$ ipython --no-banner

In [1]: import numpy as np

In [2]: np.set_printoptions(precision=3, suppress=True, linewidth=140)

In [3]: rnd = lambda a: np.round(a, 3) + 0

In [4]: M = np.load("w.npy")

In [5]: print(M)
[[4 4 4 4 3]
 [4 4 4 4 3]
 [2 2 2 2 1]
 [6 6 6 6 5]]

In [6]: r = np.linalg.matrix_rank(M)

In [7]: print(r)
2

In [8]: ns = np.linalg.svd(M)[2][r:].T

In [9]: print(np.linalg.matrix_rank(M.T @ M), np.linalg.matrix_rank(M @ M.T))
2 2

In [10]: print([int(np.linalg.matrix_rank(M[:, :j + 1])) for j in range(5)])
[1, 1, 1, 1, 2]

In [11]: print([int(np.linalg.matrix_rank(np.delete(M, i, axis=0))) for i in range(4)])
[2, 2, 2, 2]

In [12]: print(ns.shape)
(5, 3)

In [13]: print(M - M[0])
[[ 0  0  0  0  0]
 [ 0  0  0  0  0]
 [-2 -2 -2 -2 -2]
 [ 2  2  2  2  2]]

In [14]: print(M.shape)
(4, 5)

In [15]: print(np.linalg.matrix_rank(M))
2

In [16]: print(np.unravel_index(np.abs(M).argmax(), M.shape))
(np.int64(3), np.int64(0))

In [17]: print(M.sum(axis=1))
[19 19  9 29]

In [18]: print(rnd(np.linalg.norm(M)))
18.221

In [19]: print(M.sum(axis=0))
[16 16 16 16 12]

In [20]: print(np.diff(M, axis=0))
[[ 0  0  0  0  0]
 [-2 -2 -2 -2 -2]
 [ 4  4  4  4  4]]

In [21]: print(M.mean(axis=0))
[4. 4. 4. 4. 3.]

In [22]: print(np.count_nonzero(M))
20

In [23]: X = np.loadtxt("layer3.csv", delimiter=",")

In [24]: print(X)
[[1.    0.9   0.81  0.729]
 [0.9   1.    0.9   0.81 ]
 [0.81  0.9   1.    0.9  ]
 [0.729 0.81  0.9   1.   ]]

In [25]: Y = np.array([[3, -3, 2], [1, 0, -3]])

In [26]: W2 = np.kron(Y, X)

In [27]: print(W2)
[[ 3.     2.7    2.43   2.187 -3.    -2.7   -2.43  -2.187  2.     1.8    1.62   1.458]
 [ 2.7    3.     2.7    2.43  -2.7   -3.    -2.7   -2.43   1.8    2.     1.8    1.62 ]
 [ 2.43   2.7    3.     2.7   -2.43  -2.7   -3.    -2.7    1.62   1.8    2.     1.8  ]
 [ 2.187  2.43   2.7    3.    -2.187 -2.43  -2.7   -3.     1.458  1.62   1.8    2.   ]
 [ 1.     0.9    0.81   0.729  0.     0.     0.     0.    -3.    -2.7   -2.43  -2.187]
 [ 0.9    1.     0.9    0.81   0.     0.     0.     0.    -2.7   -3.    -2.7   -2.43 ]
 [ 0.81   0.9    1.     0.9    0.     0.     0.     0.    -2.43  -2.7   -3.    -2.7  ]
 [ 0.729  0.81   0.9    1.     0.     0.     0.     0.    -2.187 -2.43  -2.7   -3.   ]]

In [28]: f, r1 = W2[0], W2[5]

In [29]: print(rnd(f @ r1))
-9.358

In [30]: p = (f @ r1) / (f @ f) * f

In [31]: print(rnd(p))
[-0.426 -0.383 -0.345 -0.31   0.426  0.383  0.345  0.31  -0.284 -0.255 -0.23  -0.207]

In [32]: print(rnd(r1 - p))
[ 1.326  1.383  1.245  1.12  -0.426 -0.383 -0.345 -0.31  -2.416 -2.745 -2.47  -2.223]

In [33]: J = np.load("a.npy")

In [34]: print(rnd(J))
[[-1.333 -0.982 -3.448  1.17 ]
 [-2.667 -2.475  1.637 -0.293]
 [ 2.667 -2.966 -0.087  0.293]
 [ 0.     0.34   1.194  3.803]]

In [35]: f = np.array([2, -2])

In [36]: print(rnd(np.polyval(f, J[3])))
[-2.    -1.32   0.387  5.605]

In [37]: print(rnd(np.cross(J[3, :3], J[2, :3])))
[ 3.51   3.183 -0.907]

In [38]: print(rnd(J @ J.T))
[[16.  0.  0.  0.]
 [ 0. 16.  0.  0.]
 [ 0.  0. 16.  0.]
 [ 0.  0.  0. 16.]]

In [39]: print(rnd(J[:, 0] @ J[:, 1]))
0.0

In [40]: print(rnd(np.linalg.norm(J, axis=0)))
[4. 4. 4. 4.]

In [41]: feats = np.loadtxt("sample7.csv", delimiter=",")

In [42]: print(feats)
[[-1.  0. -3. -2.  5.]
 [ 0. -3. -1.  0. -3.]
 [ 3.  1.  1. -1.  3.]
 [-1.  1. -2. -1.  6.]
 [ 2.  1. -2. -3.  8.]
 [ 0.  0.  0.  0.  0.]
 [-4. -3. -4.  0.  0.]
 [ 0. -1. -1.  2.  4.]
 [ 0. -3. -1.  0. -3.]
 [ 0.  0.  0.  0.  0.]
 [-3. -4. -4.  4.  4.]
 [-1.  0. -3. -2.  5.]
 [-4.  0. -3.  0.  3.]
 [ 0. -3. -1.  0. -3.]
 [ 0.  0.  0.  0.  0.]
 [ 0.  0.  0.  0.  0.]
 [ 0.  0.  0.  0.  0.]
 [ 0.  0.  0.  0.  0.]
 [-1.  2. -1. -3.  2.]]

In [43]: # rows 1 and 8 are equal

In [44]: Xc = (feats - feats.mean(axis=0)) / feats.std(axis=0)

In [45]: print(np.argwhere(np.abs(Xc) > 2))
[[ 2  0]
 [ 4  4]
 [ 6  0]
 [10  1]
 [10  3]
 [12  0]]

In [46]: print(rnd(Xc.std(axis=0)))
[1. 1. 1. 1. 1.]

In [47]: beta = np.linalg.lstsq(np.delete(Xc, 4, axis=1), Xc[:, 4])[0]

In [48]: print(np.abs(beta).argmax())
2

In [49]: print(rnd(1 - np.var(Xc[:, 4] - np.delete(Xc, 4, axis=1) @ beta)))
0.995

In [50]: print(rnd(beta))
[ 0.889  1.131 -1.466  0.637]

In [51]: D = np.linalg.norm(feats[:, None] - feats[None], axis=-1)

In [52]: print(D.shape)
(19, 19)

In [53]: print(rnd(D[5]))
[6.245 4.359 4.583 6.557 9.055 0.    6.403 4.69  4.359 0.    8.544 6.245 5.831 4.359 0.    0.    0.    0.    4.359]

In [54]: print(D[5].round(6).argsort(kind="stable")[:4])
[ 5  9 14 15]

In [55]: print(np.flatnonzero(D[5] < D.mean() / 2))
[ 5  9 14 15 16 17]

In [56]: print(rnd(np.linalg.norm(feats, axis=1)))
[6.245 4.359 4.583 6.557 9.055 0.    6.403 4.69  4.359 0.    8.544 6.245 5.831 4.359 0.    0.    0.    0.    4.359]

In [57]: print(rnd(D[:5, :5]))
[[ 0.     9.055  6.164  2.     4.583]
 [ 9.055  0.     8.124 10.    12.288]
 [ 6.164  8.124  0.     5.831  6.245]
 [ 2.    10.     5.831  0.     4.123]
 [ 4.583 12.288  6.245  4.123  0.   ]]

In [58]: idx = feats[:, 1] > np.median(feats[:, 1])

In [59]: f = feats[idx].mean(axis=0) - feats[~idx].mean(axis=0)

In [60]: print(((feats - feats.mean(axis=0)) @ f > 0).astype(int))
[1 0 1 1 1 0 0 1 0 0 0 1 0 0 0 0 0 0 1]

In [61]: print(rnd((((feats - feats.mean(axis=0)) @ f > 0) == idx).mean()))
0.842

In [62]: print(rnd(f))
[ 1.617  2.383  0.4   -2.133  3.95 ]

In [63]: Y = np.array([[-4, 9], [5, 2], [9, -3]])

In [64]: W0 = np.tile(Y, (2, 3))

In [65]: print(W0)
[[-4  9 -4  9 -4  9]
 [ 5  2  5  2  5  2]
 [ 9 -3  9 -3  9 -3]
 [-4  9 -4  9 -4  9]
 [ 5  2  5  2  5  2]
 [ 9 -3  9 -3  9 -3]]

In [66]: print([round(float(x), 3) for x in np.linalg.svd(W0, compute_uv=False)[:3]])
[31.256, 17.863, 0.0]

In [67]: print(np.linalg.matrix_rank(W0, rtol=0.1))
2

In [68]: print(np.argsort(-np.linalg.norm(W0, axis=0).round(6), kind="stable")[:3])
[0 2 4]

In [69]: print(np.linalg.cond(W0) > 100)
True

In [70]: rng = np.random.default_rng(6097)

In [71]: idx = rng.permutation(6)

In [72]: print(idx)
[4 5 1 2 3 0]

In [73]: Y = W0[idx][:, idx]

In [74]: print(np.diag(Y))
[ 5 -3  2  9  9 -4]

In [75]: print(np.trace(Y))
18

In [76]: print(Y)
[[ 5  2  2  5  2  5]
 [ 9 -3 -3  9 -3  9]
 [ 5  2  2  5  2  5]
 [ 9 -3 -3  9 -3  9]
 [-4  9  9 -4  9 -4]
 [-4  9  9 -4  9 -4]]
